% python3 -q
>>> import numpy as np
>>> np.set_printoptions(precision=2, suppress=True, linewidth=200)
>>> tidy = lambda a: np.round(a, 2) + 0
>>> J = np.loadtxt("arr.csv", delimiter=",")
>>> J
array([[ 1.9 ,  1.2 , -0.6 ,  0.9 , -1.7 ],
       [-1.5 ,  0.8 ,  0.5 ,  0.1 ,  0.2 ],
       [-0.81, -1.36, -0.24,  1.51,  1.12],
       [ 1.5 ,  1.7 , -0.3 ,  0.6 ,  0.6 ],
       [ 0.9 , -1.7 , -0.4 ,  1.5 ,  0.8 ],
       [-0.5 , -1.3 ,  0.  ,  1.  ,  0.8 ],
       [-0.3 ,  0.5 , -0.7 , -0.5 ,  1.1 ],
       [ 1.6 ,  0.6 , -0.1 , -0.3 ,  1.3 ],
       [ 0.8 ,  0.5 , -0.8 ,  1.5 , -0.8 ],
       [-0.4 , -1.5 , -0.9 ,  1.  ,  0.6 ]])
>>> cen = J - J.mean(axis=0)
>>> U, sv, VT = np.linalg.svd(cen, full_matrices=False)
>>> tidy(np.abs(VT[-1]))
array([0.18, 0.39, 0.65, 0.5 , 0.37])
>>> (np.sign(U[:, 0]) == np.sign(U[0, 0])).astype(int)
array([1, 0, 0, 1, 0, 0, 0, 1, 1, 0])
>>> np.abs(U[:, 0]).argmax()
np.int64(0)
>>> tidy(VT[0] * np.sign(VT[0, np.abs(VT[0]).argmax()]))
array([ 0.57,  0.73, -0.04, -0.14, -0.36])
>>> np.abs(VT[0]).argmax()
np.int64(1)
>>> np.linalg.matrix_rank(J)
np.int64(5)
>>> tidy(np.linalg.norm(J))
np.float64(7.12)
>>> tidy(J.sum(axis=0))
array([ 3.19, -0.56, -3.54,  7.31,  4.02])
>>> J.shape
(10, 5)
>>> other = np.c_[J[:, :3] @ np.array([[1, -1, 1], [-2, 0, 3], [-3, -3, -3]]), np.array([-7, 2, -3, -7, -1, 9, -2, -6, -3, 5])]
>>> tidy(other)
array([[ 1.3 , -0.1 ,  7.3 , -7.  ],
       [-4.6 ,  0.  , -0.6 ,  2.  ],
       [ 2.63,  1.53, -4.17, -3.  ],
       [-1.  , -0.6 ,  7.5 , -7.  ],
       [ 5.5 ,  0.3 , -3.  , -1.  ],
       [ 2.1 ,  0.5 , -4.4 ,  9.  ],
       [ 0.8 ,  2.4 ,  3.3 , -2.  ],
       [ 0.7 , -1.3 ,  3.7 , -6.  ],
       [ 2.2 ,  1.6 ,  4.7 , -3.  ],
       [ 5.3 ,  3.1 , -2.2 ,  5.  ]])
>>> tidy(np.linalg.lstsq(J, other[:, 0])[0])
array([ 1., -2., -3.,  0.,  0.])
>>> tidy(np.linalg.norm(other - J @ np.linalg.lstsq(J, other)[0], axis=0))
array([0.  , 0.  , 0.  , 9.08])
>>> np.linalg.matrix_rank(np.c_[J, other])
np.int64(6)
>>> np.linalg.matrix_rank(other)
np.int64(4)
>>> x0 = np.array([-3, 4, 0, -1])
>>> target = other @ x0
>>> tidy(np.linalg.pinv(other) @ other)
array([[1., 0., 0., 0.],
       [0., 1., 0., 0.],
       [0., 0., 1., 0.],
       [0., 0., 0., 1.]])
>>> rng = np.random.default_rng(37)
>>> target = target + 0.3 * rng.normal(size=10)
>>> tidy(target)
array([  2.97,  11.66,   0.84,   7.8 , -14.01, -13.14,   8.43,  -1.76,   2.98,  -8.05])
>>> c, *_ = np.linalg.lstsq(other, target)
>>> tidy(np.linalg.norm(target - other @ c))
np.float64(0.93)
>>> tidy(c)
array([-2.92,  3.87,  0.06, -0.94])
>>> feats = np.loadtxt("layer12.csv", delimiter=",")
>>> feats
array([[ 0.26,  1.82,  0.37],
       [-0.41,  2.19,  0.31],
       [ 0.32,  1.66, -0.36],
       [-0.34,  1.9 ,  0.18],
       [-0.06,  1.92,  0.12],
       [ 0.22,  1.82,  0.59],
       [ 0.3 ,  2.51,  0.02],
       [-0.12,  2.3 ,  0.07],
       [ 0.44,  1.94,  0.3 ],
       [-0.21,  1.91, -0.34],
       [ 0.43,  2.2 , -0.38],
       [ 0.22,  0.45,  2.29],
       [-0.27, -0.47,  1.96],
       [-0.31, -0.19,  2.33],
       [ 0.07,  0.42,  2.07],
       [-0.05,  0.38,  1.31],
       [ 0.33,  0.32,  1.99],
       [-0.07, -0.29,  1.88],
       [ 0.5 , -0.5 ,  1.64],
       [-0.29,  0.24,  2.09],
       [ 0.  , -0.35,  2.03],
       [ 0.54,  0.41,  1.96],
       [ 0.58,  0.03,  2.38],
       [ 0.99, -0.39,  2.38],
       [ 1.03, -0.13,  2.14],
       [ 0.44,  0.1 ,  1.68],
       [ 0.78, -0.4 ,  1.74],
       [ 1.24, -0.12,  1.87],
       [ 1.06,  0.02,  1.94],
       [ 1.04,  0.03,  1.82],
       [ 1.53, -0.39,  2.31],
       [ 1.53, -0.52,  2.42],
       [ 0.65,  0.  ,  1.64]])
>>> gram = np.cov(feats, rowvar=False)
>>> np.argwhere(np.triu(np.abs(np.corrcoef(feats.T)) > 0.8, 1))
array([[1, 2]])
>>> tidy(feats.std(axis=0))
array([0.53, 1.02, 0.95])
>>> tidy(gram)
array([[ 0.29, -0.25,  0.22],
       [-0.25,  1.08, -0.92],
       [ 0.22, -0.92,  0.93]])
>>> x0 = np.array([3, 0, -3])
>>> h1 = np.maximum(feats @ x0, 0)
>>> tidy(np.maximum(feats @ (3 * x0), 0))
array([0.  , 0.  , 6.12, 0.  , 0.  , 0.  , 2.52, 0.  , 1.26, 1.17, 7.29, 0.  , 0.  , 0.  , 0.  , 0.  , 0.  , 0.  , 0.  , 0.  , 0.  , 0.  , 0.  , 0.  , 0.  , 0.  , 0.  , 0.  , 0.  , 0.  , 0.  , 0.  ,
       0.  ])
>>> cent = feats[[10, 28]].astype(float)
>>> for _ in range(4):
...     lab = np.linalg.norm(feats[:, None] - cent, axis=-1).argmin(axis=1)
...     cent = np.array([feats[lab == j].mean(axis=0) for j in range(2)])
... 
>>> lab
array([0, 0, 0, 0, 0, 0, 0, 0, 0, 0, 0, 1, 1, 1, 1, 1, 1, 1, 1, 1, 1, 1, 1, 1, 1, 1, 1, 1, 1, 1, 1, 1, 1])
>>> np.bincount(lab)
array([11, 22])
>>> tidy(cent)
array([[ 0.08,  2.02,  0.08],
       [ 0.52, -0.06,  1.99]])
>>> np.abs(cent[1] - cent[0]).argmax()
np.int64(1)
>>> M, _ = np.linalg.qr(np.array([[2.2, 1.4, -0.8, 0.3],
...     [0.3, 0.4, -0.9, 0.7],
...     [-0.3, -0.4, 0.6, 0.5],
...     [-2.3, 0.0, -3.2, 0.7]]))
>>> tidy(M)
array([[-0.69, -0.63,  0.13,  0.34],
       [-0.09, -0.28, -0.89, -0.34],
       [ 0.09,  0.28, -0.42,  0.86],
       [ 0.72, -0.67,  0.07,  0.17]])
>>> x0 = np.array([5, 5, 3, 2])
>>> (M @ x0).argmax()
np.int64(2)
>>> tidy(M * x0)
array([[-3.43, -3.14,  0.4 ,  0.69],
       [-0.47, -1.38, -2.68, -0.69],
       [ 0.47,  1.38, -1.27,  1.71],
       [ 3.58, -3.37,  0.2 ,  0.34]])
>>> tidy(M @ (2 * x0))
array([-10.96, -10.42,   4.58,   1.52])
>>> np.linalg.norm(M @ x0) <= np.linalg.norm(M, 2) * np.linalg.norm(x0) + 1e-9
np.True_
>>> tidy((M * x0).sum(axis=1))
array([-5.48, -5.21,  2.29,  0.76])
>>> lab = rng.permutation(4)
>>> lab
array([2, 0, 3, 1])
>>> other = M[lab][:, lab]
>>> tidy(np.linalg.det(other)), tidy(np.linalg.det(M[lab]))
(np.float64(-1.0), np.float64(1.0))
>>> tidy(np.sort(np.abs(np.linalg.eigvals(other))))
array([1., 1., 1., 1.])
>>> np.allclose(other, M)
False
>>> tidy(other)
array([[-0.42,  0.09,  0.86,  0.28],
       [ 0.13, -0.69,  0.34, -0.63],
       [ 0.07,  0.72,  0.17, -0.67],
       [-0.89, -0.09, -0.34, -0.28]])
>>> tidy(np.kron(np.eye(2, dtype=int), M))
array([[-0.69, -0.63,  0.13,  0.34,  0.  ,  0.  ,  0.  ,  0.  ],
       [-0.09, -0.28, -0.89, -0.34,  0.  ,  0.  ,  0.  ,  0.  ],
       [ 0.09,  0.28, -0.42,  0.86,  0.  ,  0.  ,  0.  ,  0.  ],
       [ 0.72, -0.67,  0.07,  0.17,  0.  ,  0.  ,  0.  ,  0.  ],
       [ 0.  ,  0.  ,  0.  ,  0.  , -0.69, -0.63,  0.13,  0.34],
       [ 0.  ,  0.  ,  0.  ,  0.  , -0.09, -0.28, -0.89, -0.34],
       [ 0.  ,  0.  ,  0.  ,  0.  ,  0.09,  0.28, -0.42,  0.86],
       [ 0.  ,  0.  ,  0.  ,  0.  ,  0.72, -0.67,  0.07,  0.17]])
>>> tidy(np.einsum("ij,ji->", M, M))
np.float64(1.47)
>>> tidy(np.einsum("ii->", M))
np.float64(-1.21)
>>> W0 = np.loadtxt("sample17.csv", delimiter=",")
>>> W0
array([[-9.,  8., -6., -2.,  0.,  9.,  1.,  5.,  6., -1.],
       [-1., -9.,  8., -6., -2.,  0.,  9.,  1.,  5.,  6.],
       [ 6., -1., -9.,  8., -6., -2.,  0.,  9.,  1.,  5.],
       [ 5.,  6., -1., -9.,  8., -6., -2.,  0.,  9.,  1.],
       [ 1.,  5.,  6., -1., -9.,  8., -6., -2.,  0.,  9.],
       [ 9.,  1.,  5.,  6., -1., -9.,  8., -6., -2.,  0.],
       [ 0.,  9.,  1.,  5.,  6., -1., -9.,  8., -6., -2.],
       [-2.,  0.,  9.,  1.,  5.,  6., -1., -9.,  8., -6.],
       [-6., -2.,  0.,  9.,  1.,  5.,  6., -1., -9.,  8.],
       [ 8., -6., -2.,  0.,  9.,  1.,  5.,  6., -1., -9.]])
>>> gram = W0.T @ W0
>>> tidy(np.linalg.svd(W0, compute_uv=False) ** 2)
array([729.  , 656.25, 656.25, 376.75, 376.75, 143.81, 143.81, 121.  ,  43.19,  43.19])
